% python3 -q
>>> import numpy as np
>>> import numpy.linalg as la
>>> np.set_printoptions(precision=2, suppress=True, linewidth=200)
>>> tidy = lambda a: np.round(a, 2) + 0
>>> rng = np.random.default_rng(558)
>>> theta = np.sort(rng.uniform(-2, 2, 15))
>>> F = np.c_[theta, theta ** 2, theta ** 3] @ np.array([[3, 1, 0], [0, 0, 1], [2, 2, 1]])
>>> print(tidy(F))
[[-19.53 -15.72  -3.28]
 [-10.71  -7.78  -1.  ]
 [ -9.83  -7.01  -0.81]
 [ -9.69  -6.89  -0.78]
 [ -8.92  -6.23  -0.63]
 [ -7.26  -4.83  -0.32]
 [ -6.86  -4.5   -0.26]
 [ -4.16  -2.36   0.08]
 [ -3.61  -1.96   0.12]
 [  0.98   0.37   0.12]
 [  1.98   0.88   0.47]
 [  2.19   1.     0.56]
 [  2.29   1.07   0.6 ]
 [ 14.94  11.54   7.81]
 [ 15.02  11.61   7.86]]
>>> Xs = F - F.mean(axis=0)
>>> evecs = la.svd(Xs)[2][:1]
>>> other = Xs - Xs @ evecs.T @ evecs
>>> print(la.norm(other, axis=1).round(6).argmax())
14
>>> print(tidy(la.norm(other) / la.norm(Xs)))
0.1
>>> print(tidy(np.cov(Xs @ evecs.T, rowvar=False)))
146.34
>>> A = np.loadtxt("layer15.csv", delimiter=",")
>>> print(A)
[[-0.53  2.36 -3.35]
 [ 3.65  1.56  2.04]
 [ 0.88  2.16 -0.93]
 [-1.    3.19  2.72]
 [-2.55  3.3  -0.99]
 [ 2.39  2.03  2.47]
 [ 3.44  1.42  0.1 ]
 [ 0.19  2.36 -1.18]
 [-2.34  3.3  -0.33]
 [-0.36  3.15  4.28]
 [ 2.34  1.85  0.67]
 [-2.32  3.15 -1.66]]
>>> C = A[[2, 5]].astype(float)
>>> for _ in range(4):
...     lab = la.norm(A[:, None] - C, axis=-1).argmin(axis=1)
...     C = np.array([A[lab == j].mean(axis=0) for j in range(2)])
... 
>>> print(lab)
[0 1 0 1 0 1 1 0 0 1 1 0]
>>> print(np.bincount(lab))
[6 6]
>>> print(tidy(C[1] - C[0]))
[ 2.86 -0.57  3.45]
>>> print(np.abs(C[1] - C[0]).argmax())
2
>>> proj = A @ la.solve(A.T @ A, A.T)
>>> print(np.trace(proj))
3.0
>>> print(tidy(la.eigvalsh(proj)))
[0. 0. 0. 0. 0. 0. 0. 0. 0. 1. 1. 1.]
>>> print(np.allclose(proj @ proj, proj))
True
>>> print(tidy(np.diag(proj)))
[0.34 0.3  0.13 0.29 0.24 0.21 0.29 0.13 0.21 0.46 0.16 0.24]
>>> other = A + rng.integers(-2, 3, (12, 2)) @ rng.integers(-2, 3, (2, 3))
>>> print(tidy(other))
[[-0.53  0.36 -5.35]
 [ 0.65 -2.44  1.04]
 [-1.12  0.16 -0.93]
 [ 0.    3.19  1.72]
 [-1.55  5.3   0.01]
 [ 4.39  5.03  3.47]
 [ 6.44  6.42  2.1 ]
 [ 0.19  0.36 -3.18]
 [-1.34  6.3   1.67]
 [ 1.64  6.15  5.28]
 [ 0.34 -0.15  0.67]
 [-4.32  1.15 -1.66]]
>>> print(tidy(np.abs(other - A).sum(axis=1)))
[ 4.  8.  4.  2.  4.  6. 10.  4.  6.  6.  4.  4.]
>>> print(tidy(other - A))
[[ 0. -2. -2.]
 [-3. -4. -1.]
 [-2. -2.  0.]
 [ 1.  0. -1.]
 [ 1.  2.  1.]
 [ 2.  3.  1.]
 [ 3.  5.  2.]
 [ 0. -2. -2.]
 [ 1.  3.  2.]
 [ 2.  3.  1.]
 [-2. -2.  0.]
 [-2. -2.  0.]]
>>> C = other[[6, 5]].astype(float)
>>> for _ in range(4):
...     lab = la.norm(other[:, None] - C, axis=-1).argmin(axis=1)
...     C = np.array([other[lab == j].mean(axis=0) for j in range(2)])
... 
>>> print(lab)
[1 1 1 1 1 0 0 1 1 0 1 1]
>>> print(np.abs(C[1] - C[0]).argmax())
0
>>> print(tidy(C[1] - C[0]))
[-5.01 -4.29 -4.28]
